$ python -q
>>> import numpy as np
>>> import numpy.linalg as la
>>> np.set_printoptions(precision=1, suppress=True, linewidth=140, floatmode="fixed")
>>> rd = lambda a: np.round(a, 1) + 0
>>> Z = 10 * np.array([[0.1, -0.5, 0.2], [1.0, -1.4, 1.2], [1.0, -1.1, 0.5]])
>>> rng = np.random.default_rng(85875)
>>> idx = rng.integers(0, 3, 11)
>>> arr = Z[idx] + rng.normal(size=(11, 3))
>>> print(rd(arr))
[[  1.9  -4.1   1.3]
 [ 12.4 -15.8  11.6]
 [ 10.0  -9.6   5.6]
 [ 11.9 -15.2  11.9]
 [  8.8  -8.9   5.5]
 [  8.8 -12.8  11.9]
 [  1.1  -5.7   0.6]
 [ -0.3  -6.0   3.5]
 [ -1.1  -7.0   1.2]
 [  1.6  -5.7   4.8]
 [  9.6 -15.5  13.0]]
>>> D = la.norm(arr[:, None] - arr[None], axis=-1)
>>> print((D + 1e9 * np.eye(11)).round(6).argmin(axis=1))
[ 6  3  4  1  2 10  0  9  7  7  3]
>>> print(rd(la.norm(arr - arr.mean(axis=0), axis=1)))
[ 8.6 10.3  4.2  9.8  3.1  6.9  8.5  7.8  9.1  6.1  9.5]
>>> print(np.flatnonzero(D[10] < D.mean() / 2))
[ 1  3  5 10]
>>> print(D[10].round(6).argsort(kind="stable")[:4])
[10  3  5  1]
>>> print(D.shape)
(11, 11)
>>> print(la.matrix_rank(D ** 2))
5
>>> print(rd(D[:5, :5]))
[[ 0.0 18.8 10.8 18.3  9.5]
 [18.8  0.0  8.9  0.8  9.8]
 [10.8  8.9  0.0  8.6  1.4]
 [18.3  0.8  8.6  0.0  9.5]
 [ 9.5  9.8  1.4  9.5  0.0]]
>>> Xs = arr - arr.mean(axis=0)
>>> U, sv, Vh = la.svd(Xs, full_matrices=False)
>>> print(rd(Xs.mean(axis=0)))
[0.0 0.0 0.0]
>>> print(np.abs(Vh[0]).argmax())
0
>>> print(np.searchsorted(np.cumsum(sv ** 2) / (sv ** 2).sum(), 0.9) + 1)
1
>>> print(rd((sv ** 2).sum() ** 2 / (sv ** 4).sum()))
1.2
>>> print(rd(Vh[0] * np.sign(Vh[0, np.abs(Vh[0]).argmax()])))
[ 0.6 -0.5  0.6]
>>> print(np.abs(U[:, 0]).argmax())
1
>>> print(rd(sv ** 2 / (sv ** 2).sum()))
[0.9 0.1 0.0]
>>> Xs = arr - arr.mean(axis=0)
>>> V = la.svd(Xs)[2][:1]
>>> M2 = Xs - Xs @ V.T @ V
>>> print(rd(np.diag(V.T @ V)))
[0.4 0.3 0.3]
>>> print(rd(np.cov(Xs @ V.T, rowvar=False)))
64.2
>>> X = np.load("data.npy")
>>> print(X)
[[-2.0  4.9 -1.9]
 [-7.1  4.0 -4.4]
 [-1.5 -0.3 -6.6]
 [-6.0  4.6 -4.5]
 [-2.1  3.6 -1.0]
 [-5.9  3.6 -3.8]
 [-2.1 -1.2 -3.6]
 [-2.3 -1.2 -4.7]
 [-2.4  3.6 -0.6]
 [-6.3  1.8 -5.1]
 [-3.5 -0.7 -6.4]
 [-1.9  4.3 -2.5]
 [-3.1  3.9 -0.8]
 [-2.3  5.3 -2.4]
 [-5.5  2.5 -3.7]
 [-2.3  5.3 -0.4]
 [-2.4  0.5 -4.6]
 [-3.4 -0.9 -4.4]
 [-5.6  2.9 -2.0]
 [-3.3  2.8 -1.7]
 [-2.2  4.3 -0.7]]
>>> Xs = X - X.mean(axis=0)
>>> U, sv, Vh = la.svd(Xs, full_matrices=False)
>>> print(np.abs(Vh[0]).argmax())
1
>>> print(rd((sv ** 2).sum() ** 2 / (sv ** 4).sum()))
2.1
>>> print(rd(sv))
[12.1  8.6  4.1]
>>> print(np.searchsorted(np.cumsum(sv ** 2) / (sv ** 2).sum(), 0.9) + 1)
2
>>> Xs = X - X.mean(axis=0)
>>> V = la.svd(Xs)[2][:2]
>>> M2 = Xs - Xs @ V.T @ V
>>> print(rd(np.diag(V.T @ V)))
[0.8 0.7 0.5]
>>> print(rd((Xs @ V.T).std(axis=0)))
[2.7 1.9]
>>> print(la.norm(M2, axis=1).round(6).argmax())
2
>>> print(rd(np.cov(Xs @ V.T, rowvar=False)))
[[7.4 0.0]
 [0.0 3.7]]
>>> D = la.norm(X[:, None] - X[None], axis=-1)
>>> print(D.mean(axis=1).argmax())
2
>>> print(rd(la.norm(X, axis=1)))
[5.6 9.3 6.8 8.8 4.3 7.9 4.3 5.4 4.4 8.3 7.3 5.3 5.0 6.3 7.1 5.8 5.2 5.6 6.6 4.6 4.9]
>>> print(np.unravel_index(D.round(6).argmax(), D.shape))
(np.int64(10), np.int64(15))
>>> print(la.matrix_rank(D ** 2))
5
>>> O, V = la.qr(arr[:, :2])[0], la.qr(arr[:, 2:])[0]
>>> sv = la.svd(O.T @ V, compute_uv=False)
>>> print(rd(np.degrees(np.arccos(sv.clip(0, 1)))))
[13.1]
>>> print(rd(sv))
[1.0]
>>> print((sv > 0.9).sum())
1
>>> print(rd(la.norm(O @ O.T - V @ V.T, 2)))
1.0
>>> E = np.load("case4.npy")
>>> print(rd(E))
[[-0.5  0.6 -0.6]
 [-0.8 -0.5  0.2]
 [-0.2  0.6  0.8]]
>>> # keeps lengths
>>> idx = rng.permutation(3)
>>> print(idx)
[1 0 2]
>>> M2 = E[idx][:, idx]
>>> print(rd(np.diag(M2)))
[-0.5 -0.5  0.8]
>>> print(rd(np.trace(M2)))
-0.2
>>> print(np.allclose(M2, E))
False
>>> print(rd(M2))
[[-0.5 -0.8  0.2]
 [ 0.6 -0.5 -0.6]
 [ 0.6 -0.2  0.8]]
>>> gram = np.cov(X, rowvar=False)
>>> print(np.argwhere(np.triu(np.abs(np.corrcoef(X.T)) > 0.8, 1)))
[]
>>> print(rd(gram))
[[ 3.1 -0.6  1.0]
 [-0.6  5.1  2.9]
 [ 1.0  2.9  3.6]]
>>> print(rd(la.eigvalsh(gram)[::-1]))
[7.4 3.7 0.8]
>>> print(rd(X.std(axis=0)))
[1.7 2.2 1.9]
>>> print(rd(np.corrcoef(X.T)))
[[ 1.0 -0.1  0.3]
 [-0.1  1.0  0.7]
 [ 0.3  0.7  1.0]]
>>> print(rd(np.polyfit(X[:, 1], X[:, 0], 1)))
[-0.1 -3.2]
>>> w, V = la.eigh(gram)
>>> x = np.array([2, -2, -1])
>>> print(rd(np.abs(gram).sum(axis=1).max()), rd(np.abs(w).max()))
8.6 7.4
>>> x = np.array([2, 1, 0])
>>> a = np.maximum(E @ x, 0)
>>> print(rd(np.maximum(E @ (3 * x), 0)))
[0.0 0.0 0.7]
>>> print(rd(np.maximum(E @ x, 0) - np.maximum(-E @ x, 0)))
[-0.4 -2.2  0.2]
>>> print(rd(E.T @ a))
[0.0 0.1 0.2]
>>> print(rd(E * (a > 1e-9)[:, None]))
[[ 0.0  0.0  0.0]
 [ 0.0  0.0  0.0]
 [-0.2  0.6  0.8]]
>>> print(np.flatnonzero(a > 1e-9))
[2]
>>> data = rng.normal(size=(22, 3)) + 3 * np.array([0, 3, 0])
>>> print(rd(data))
[[ 1.2  9.4 -1.3]
 [ 1.0  9.1  0.3]
 [ 0.4  9.0  0.2]
 [-0.4  9.7 -0.1]
 [-0.5  9.0  0.7]
 [-1.5  9.6  0.5]
 [-1.1  9.0  1.0]
 [ 0.3  9.0  0.8]
 [ 0.2  8.9 -2.9]
 [-0.6  9.2 -0.2]
 [ 0.4 10.3  1.2]
 [ 0.0  8.5  1.4]
 [-1.7  8.8 -0.7]
 [ 0.6  9.1 -0.7]
 [-0.7  7.9  1.0]
 [ 1.9  9.7 -1.2]
 [ 1.6  6.9  2.8]
 [-0.4  9.8 -1.3]
 [-1.5  9.7 -1.1]
 [ 0.6  8.4 -0.2]
 [ 0.2  9.5 -0.8]
 [ 0.5  8.4 -0.2]]
>>> # column 1 dominates
>>> P = data @ la.solve(data.T @ data, data.T)
>>> print(rd(la.eigvalsh(P)))
[0.0 0.0 0.0 0.0 0.0 0.0 0.0 0.0 0.0 0.0 0.0 0.0 0.0 0.0 0.0 0.0 0.0 0.0 0.0 1.0 1.0 1.0]
>>> print(np.allclose(P @ P, P))
True
>>> print(rd(np.trace(P)))
3.0
>>> print(la.matrix_rank(np.eye(22) - P))
19
>>> print(rd(P @ data[:, 1]))
[ 9.4  9.1  9.0  9.7  9.0  9.6  9.0  9.0  8.9  9.2 10.3  8.5  8.8  9.1  7.9  9.7  6.9  9.8  9.7  8.4  9.5  8.4]
